% ipython --no-banner

In [1]: import numpy as np

In [2]: from numpy import linalg as LA

In [3]: np.set_printoptions(precision=2, suppress=True, linewidth=200)

In [4]: rd = lambda a: np.round(a, 2) + 0

In [5]: E = np.loadtxt("case4.csv", delimiter=",")

In [6]: E
Out[6]: 
array([[ 1.21,  0.  , -0.2 , -0.7 ,  0.5 , -0.5 , -2.  , -0.9 , -0.9 ],
       [-1.24,  0.9 , -1.2 , -0.6 , -1.3 ,  0.3 ,  0.9 ,  0.  , -0.9 ],
       [ 4.9 , -0.2 ,  1.8 ,  0.3 ,  1.6 , -1.5 , -0.2 ,  0.2 ,  0.  ],
       [-0.76, -0.7 , -1.2 ,  1.2 ,  1.1 ,  0.1 ,  1.  ,  0.2 , -1.6 ],
       [-0.14,  0.2 , -1.6 ,  0.2 , -1.1 ,  0.  , -1.1 ,  0.3 ,  0.3 ],
       [-3.66, -0.4 ,  0.8 , -0.6 ,  1.7 ,  1.1 ,  0.5 ,  0.7 ,  0.1 ],
       [-1.75, -1.6 ,  0.8 , -0.7 , -1.  ,  0.7 ,  1.6 , -0.8 ,  0.7 ],
       [-5.31, -0.9 ,  0.  , -1.4 , -0.3 ,  1.7 ,  0.8 , -0.1 ,  0.2 ],
       [ 0.25, -1.2 , -0.2 ,  1.3 ,  0.2 , -0.1 , -0.5 , -1.4 ,  0.1 ],
       [-3.27, -0.4 , -0.4 ,  0.5 ,  0.1 ,  1.1 , -0.4 , -0.3 , -0.9 ],
       [-0.43, -0.2 , -0.5 , -0.9 ,  1.  ,  0.2 , -1.4 , -0.7 , -0.6 ],
       [-0.14, -0.8 , -0.6 ,  0.6 , -1.2 ,  0.1 ,  0.9 , -0.1 , -1.3 ],
       [ 4.38,  0.9 ,  0.6 , -1.  ,  0.  , -1.6 ,  1.  , -0.2 , -1.3 ],
       [ 0.64,  0.4 ,  0.5 ,  0.5 ,  2.2 , -0.3 ,  0.  , -0.5 ,  0.6 ],
       [ 3.93, -0.2 ,  1.8 ,  0.2 , -0.4 , -1.3 , -0.1 ,  0.3 , -0.5 ],
       [ 0.06,  0.7 , -1.1 , -0.3 , -0.5 , -0.2 , -0.4 ,  0.1 ,  1.3 ],
       [ 4.62, -2.3 , -0.3 , -1.9 , -0.3 , -1.4 , -1.2 ,  0.7 ,  0.5 ],
       [-4.94,  0.1 , -1.2 ,  0.6 , -2.1 ,  1.7 ,  1.7 ,  0.2 , -2.1 ],
       [ 3.21, -0.7 , -0.2 , -0.8 ,  1.3 , -1.2 ,  0.1 ,  0.4 , -1.3 ],
       [-3.42, -0.2 ,  0.2 , -0.4 ,  0.5 ,  1.1 ,  0.8 ,  1.3 , -0.5 ],
       [ 5.18, -1.6 , -1.4 ,  0.8 ,  0.5 , -1.6 ,  0.1 , -1.1 ,  0.1 ],
       [ 5.17,  0.6 , -0.2 ,  0.  ,  0.1 , -1.6 ,  0.8 ,  1.  ,  0.  ],
       [-1.29,  0.5 ,  0.2 ,  0.3 , -0.8 ,  0.4 , -1.  ,  0.9 , -0.9 ],
       [-0.22,  1.4 , -0.8 ,  0.  , -0.2 ,  0.1 ,  0.1 , -0.5 , -1.  ],
       [ 4.43, -0.7 , -0.7 , -0.4 ,  1.1 , -1.6 ,  0.3 ,  1.5 ,  0.8 ],
       [-0.41, -0.1 , -1.4 , -0.5 , -0.5 ,  0.1 ,  1.5 , -1.2 , -0.3 ],
       [ 5.63, -0.6 ,  0.7 ,  1.6 , -1.9 , -1.9 ,  0.3 , -0.5 , -0.8 ],
       [ 5.46,  0.4 ,  0.3 , -0.4 , -1.  , -1.9 ,  0.8 , -1.  , -1.4 ],
       [ 0.61, -0.3 ,  0.  , -0.7 , -1.2 , -0.2 , -0.1 ,  0.5 , -1.5 ],
       [ 4.29, -0.6 , -0.3 ,  0.9 ,  0.  , -1.5 ,  1.9 ,  1.4 , -1.3 ],
       [-0.64, -0.9 ,  0.2 ,  0.1 ,  0.  ,  0.3 , -1.7 ,  1.  , -1.5 ],
       [ 3.55,  0.5 ,  0.2 ,  0.  , -0.7 , -1.4 , -1.9 ,  0.1 , -0.5 ],
       [-3.82, -0.2 ,  0.3 , -1.  , -0.7 ,  1.3 ,  0.7 ,  1.2 , -1.  ],
       [ 1.14, -0.7 ,  1.6 , -0.4 ,  0.7 , -0.3 , -0.4 ,  0.8 ,  0.7 ],
       [ 2.49, -0.5 ,  0.8 ,  0.  , -1.1 , -0.9 , -0.7 , -1.7 ,  0.  ],
       [-0.86,  1.1 ,  0.3 ,  1.8 ,  0.4 ,  0.2 , -1.3 ,  0.1 , -0.1 ],
       [-0.35, -1.2 , -0.2 ,  0.3 , -0.4 ,  0.1 ,  0.2 ,  1.  , -1.8 ],
       [ 1.52, -2.2 ,  1.7 , -1.4 ,  0.1 , -0.5 ,  0.3 ,  1.2 ,  0.5 ],
       [ 4.33, -0.4 ,  1.1 ,  0.6 , -1.6 , -1.5 , -2.4 ,  1.2 , -0.5 ],
       [-3.04,  0.4 ,  0.8 ,  1.8 ,  0.2 ,  1.  , -0.1 , -1.7 , -1.4 ],
       [ 0.3 , -0.2 ,  1.3 , -0.1 , -0.3 ,  0.  ,  2.3 , -1.7 , -2.4 ],
       [ 3.69,  0.2 , -0.7 ,  0.  , -1.1 , -1.1 , -1.1 ,  0.4 , -0.3 ],
       [ 2.03, -0.2 ,  0.4 ,  1.4 ,  2.3 , -0.8 , -1.5 , -0.3 ,  0.  ],
       [-0.59, -0.9 , -0.5 , -0.3 , -1.3 ,  0.1 ,  0.1 , -0.1 , -0.5 ],
       [ 1.08,  0.1 , -0.2 , -1.8 , -1.  , -0.5 , -1.1 ,  0.2 ,  1.4 ]])

In [7]: basis = E[[24, 40]].astype(float)

In [8]: for _ in range(6):
   ...:     lab = LA.norm(E[:, None] - basis, axis=-1).argmin(axis=1)
   ...:     basis = np.array([E[lab == j].mean(axis=0) for j in range(2)])
   ...: 

In [9]: lab
Out[9]: array([0, 1, 0, 1, 1, 1, 1, 1, 1, 1, 1, 1, 0, 1, 0, 1, 0, 1, 0, 1, 0, 0, 1, 1, 0, 1, 0, 0, 1, 0, 1, 0, 1, 0, 0, 1, 1, 0, 0, 1, 1, 0, 0, 1, 0])

In [10]: np.abs(basis[1] - basis[0]).argmax()
Out[10]: np.int64(0)

In [11]: rd(basis)
Out[11]: 
array([[ 3.61, -0.41,  0.34, -0.15, -0.04, -1.23, -0.35,  0.19, -0.24],
       [-1.38, -0.18, -0.22,  0.07, -0.22,  0.44,  0.2 , -0.06, -0.68]])

In [12]: rd(E[27] @ E[41])
Out[12]: np.float64(22.35)

In [13]: rd(LA.norm(E, "nuc"))
Out[13]: np.float64(65.68)

In [14]: rd(LA.norm(E) ** 2 / LA.norm(E, 2) ** 2)
Out[14]: np.float64(1.58)

In [15]: rd(LA.norm(E, axis=0))
Out[15]: array([20.66,  5.63,  5.84,  5.92,  6.96,  6.93,  7.31,  5.81,  6.72])

In [16]: rd(LA.norm(E[27], 1)), rd(LA.norm(E[27], np.inf))
Out[16]: (np.float64(12.66), np.float64(5.46))

In [17]: rd(LA.norm(E, 2))
Out[17]: np.float64(21.89)

In [18]: Y = np.array([[4, 5, 5],
    ...:     [0, 2, 1],
    ...:     [1, 5, 3],
    ...:     [3, 2, 3],
    ...:     [0, 1, 0],
    ...:     [5, 0, 0],
    ...:     [4, 0, 2],
    ...:     [5, 1, 5],
    ...:     [0, 2, 5]])

In [19]: np.vstack([E, Y.T]).shape
Out[19]: (48, 9)

In [20]: LA.matrix_rank(E @ Y)
Out[20]: np.int64(3)

In [21]: LA.matrix_rank(np.vstack([E, Y.T]))
Out[21]: np.int64(9)

In [22]: rd(np.einsum("ij->j", E))
Out[22]: array([ 37.82, -12.7 ,   1.3 ,  -1.3 ,  -6.4 , -13.7 ,  -1.9 ,   2.1 , -21.8 ])

In [23]: lab = E[:, 1] > np.median(E[:, 1])

In [24]: r0 = E[lab].mean(axis=0) - E[~lab].mean(axis=0)

In [25]: rd(r0)
Out[25]: array([-0.11,  1.24, -0.59,  0.04, -0.42, -0.01, -0.23, -0.33,  0.07])

In [26]: rd((((E - E.mean(axis=0)) @ r0 > 0) == lab).mean())
Out[26]: np.float64(0.82)

In [27]: Xc = (E - E.mean(axis=0)) / E.std(axis=0)

In [28]: rd(Xc.std(axis=0))
Out[28]: array([1., 1., 1., 1., 1., 1., 1., 1., 1.])

In [29]: np.argwhere(np.abs(Xc) > 2)
Out[29]: 
array([[ 2,  2],
       [ 7,  0],
       [ 7,  5],
       [13,  4],
       [14,  2],
       [15,  8],
       [16,  1],
       [16,  3],
       [17,  5],
       [23,  1],
       [34,  7],
       [35,  3],
       [37,  1],
       [38,  6],
       [39,  3],
       [39,  7],
       [40,  6],
       [40,  7],
       [40,  8],
       [42,  4],
       [44,  3],
       [44,  8]])

In [30]: beta = LA.lstsq(np.delete(Xc, 1, axis=1), Xc[:, 1])[0]

In [31]: np.abs(beta).argmax()
Out[31]: np.int64(0)

In [32]: rd(beta)
Out[32]: array([-3.66, -0.06,  0.13, -0.06, -3.61, -0.09, -0.09, -0.15])

In [33]: J = np.load("test19.npy")

In [34]: J
Out[34]: 
array([[-1,  1,  0,  3, -3,  0,  2],
       [-3, -3,  0,  0, -1, -2,  3],
       [ 0,  0,  3,  0,  0,  0,  0],
       [ 2,  3,  0, -1, -2, -3, -3],
       [ 0, -2,  0,  0, -2,  1,  0],
       [-3, -2,  0,  2,  0,  3,  1],
       [-3,  2,  0,  3, -1,  3, -1]])

In [35]: Y = J / LA.norm(J, axis=1, keepdims=True)

In [36]: gram = Y @ Y.T

In [37]: rd(gram[1])
Out[37]: array([ 0.32,  1.  ,  0.  , -0.47,  0.35,  0.41, -0.15])

In [38]: Q, vecs = LA.qr(J[:, :4])[0], LA.qr(J[:, 4:])[0]

In [39]: sig = LA.svd(Q.T @ vecs, compute_uv=False)

In [40]: rd(np.degrees(np.arccos(sig.clip(0, 1))))
Out[40]: array([ 5.97, 46.24, 84.82])

In [41]: rd(LA.norm(Q @ Q.T - vecs @ vecs.T, 2))
Out[41]: np.float64(1.0)

In [42]: x = np.array([-3, 0, 1, -2, -5, -4, 1])

In [43]: y = J @ x

In [44]: y
Out[44]: array([14, 25,  3, 15,  6, -6, -5])

In [45]: rd(LA.solve(J.T, J[3]))
Out[45]: array([0., 0., 0., 1., 0., 0., 0.])

In [46]: rd(LA.solve(J, 5 * y))
Out[46]: array([-15.,   0.,   5., -10., -25., -20.,   5.])

In [47]: rd(LA.solve(J, y))
Out[47]: array([-3.,  0.,  1., -2., -5., -4.,  1.])

In [48]: r0 = np.array([1, 1])

In [49]: np.array([np.convolve(row, r0, "same") for row in J])
Out[49]: 
array([[-1,  0,  1,  3,  0, -3,  2],
       [-3, -6, -3,  0, -1, -3,  1],
       [ 0,  0,  3,  3,  0,  0,  0],
       [ 2,  5,  3, -1, -3, -5, -6],
       [ 0, -2, -2,  0, -2, -1,  1],
       [-3, -5, -2,  2,  2,  3,  4],
       [-3, -1,  2,  3,  2,  2,  2]])

In [50]: np.polyval(r0, J[5])
Out[50]: array([-2, -1,  1,  3,  1,  4,  2])

In [51]: np.cross(J[5, :3], J[6, :3])
Out[51]: array([  0,   0, -12])

In [52]: m1 = np.load("layer15.npy")

In [53]: m1
Out[53]: 
array([[0, 0, 1, 1, 1, 0, 1, 0, 0, 0],
       [0, 0, 1, 1, 0, 1, 0, 0, 0, 0],
       [1, 1, 0, 0, 0, 1, 0, 0, 0, 1],
       [1, 1, 0, 0, 0, 0, 0, 0, 0, 0],
       [1, 0, 0, 0, 0, 0, 0, 0, 0, 0],
       [0, 1, 1, 0, 0, 0, 0, 0, 1, 0],
       [1, 0, 0, 0, 0, 0, 0, 1, 0, 0],
       [0, 0, 0, 0, 0, 0, 1, 0, 0, 0],
       [0, 0, 0, 0, 0, 1, 0, 0, 0, 1],
       [0, 0, 1, 0, 0, 0, 0, 0, 1, 0]])

In [54]: rd(LA.norm(m1, axis=0))
Out[54]: array([2.  , 1.73, 2.  , 1.41, 1.  , 1.73, 1.41, 1.  , 1.41, 1.41])

In [55]: rd(LA.norm(m1, 1)), rd(LA.norm(m1, np.inf))
Out[55]: (np.float64(4.0), np.float64(4.0))

In [56]: r = LA.matrix_rank(m1)

In [57]: r
Out[57]: np.int64(8)

In [58]: null = LA.svd(m1)[2][r:].T

In [59]: LA.matrix_rank(m1.T @ m1), LA.matrix_rank(m1 @ m1.T)
Out[59]: (np.int64(8), np.int64(8))

In [60]: [int(LA.matrix_rank(m1[:i])) for i in range(1, len(m1) + 1)]
Out[60]: [1, 2, 3, 4, 5, 6, 7, 8, 8, 8]

In [61]: ev, vecs = LA.eigh(m1)

In [62]: x = np.array([-2, 1, -1, -1, 0, 0, 0, 2, 0, -1])

In [63]: np.abs(m1).sum(axis=1).max(), rd(np.abs(ev).max())
Out[63]: (np.int64(4), np.float64(2.86))

In [64]: x @ m1 @ x
Out[64]: np.int64(6)

In [65]: (np.sign(vecs[:, -1].round(6)) == np.sign(vecs[0, -1].round(6))).astype(int)
Out[65]: array([1, 1, 1, 1, 1, 1, 1, 1, 1, 1])

In [66]: x @ m1 @ x / (x @ x), rd(ev[0]), rd(ev[-1])
Out[66]: (np.float64(0.5), np.float64(-2.46), np.float64(2.86))

In [67]: rd(LA.eigvalsh(m1[1:, 1:]))
Out[67]: array([-2.  , -1.56, -1.  ,  0.  ,  0.  ,  0.  ,  1.  ,  1.  ,  2.56])

In [68]: ev, vecs = LA.eigh(m1)

In [69]: rd(np.abs(vecs[:, -1]))
Out[69]: array([0.38, 0.42, 0.52, 0.28, 0.13, 0.41, 0.15, 0.05, 0.24, 0.26])

In [70]: np.unique(ev.round(6) + 0, return_counts=True)[1]
Out[70]: array([1, 1, 1, 1, 2, 1, 1, 1, 1])

In [71]: rd(LA.svd(m1, compute_uv=False))
Out[71]: array([2.86, 2.46, 1.87, 1.72, 1.25, 1.  , 0.63, 0.62, 0.  , 0.  ])

In [72]: (ev > 1e-8).sum(), (ev < -1e-8).sum()
Out[72]: (np.int64(4), np.int64(4))

In [73]: A = np.load("run8.npy")

In [74]: A
Out[74]: 
array([[ 13,  -6,   3,   0],
       [ -6,   9,   9,  -9],
       [  3,   9,  18, -15],
       [  0,  -9, -15,  13]])

In [75]: # equal to its transpose

In [76]: left, sig, Vh = LA.svd(A)

In [77]: vecs = Vh[:(sig > 1e-8).sum()]

In [78]: rng = np.random.default_rng(508)

In [79]: x = A[2] + 3 * A[3] + rng.integers(2) * np.eye(4)[2]

In [80]: x
Out[80]: array([  3., -18., -26.,  24.])

In [81]: np.allclose(vecs.T @ vecs @ x, x)
Out[81]: False

In [82]: LA.matrix_rank(np.vstack([A, x]))
Out[82]: np.int64(3)

In [83]: rd(np.diag(vecs.T @ vecs))
Out[83]: array([0.79, 0.33, 0.52, 0.36])
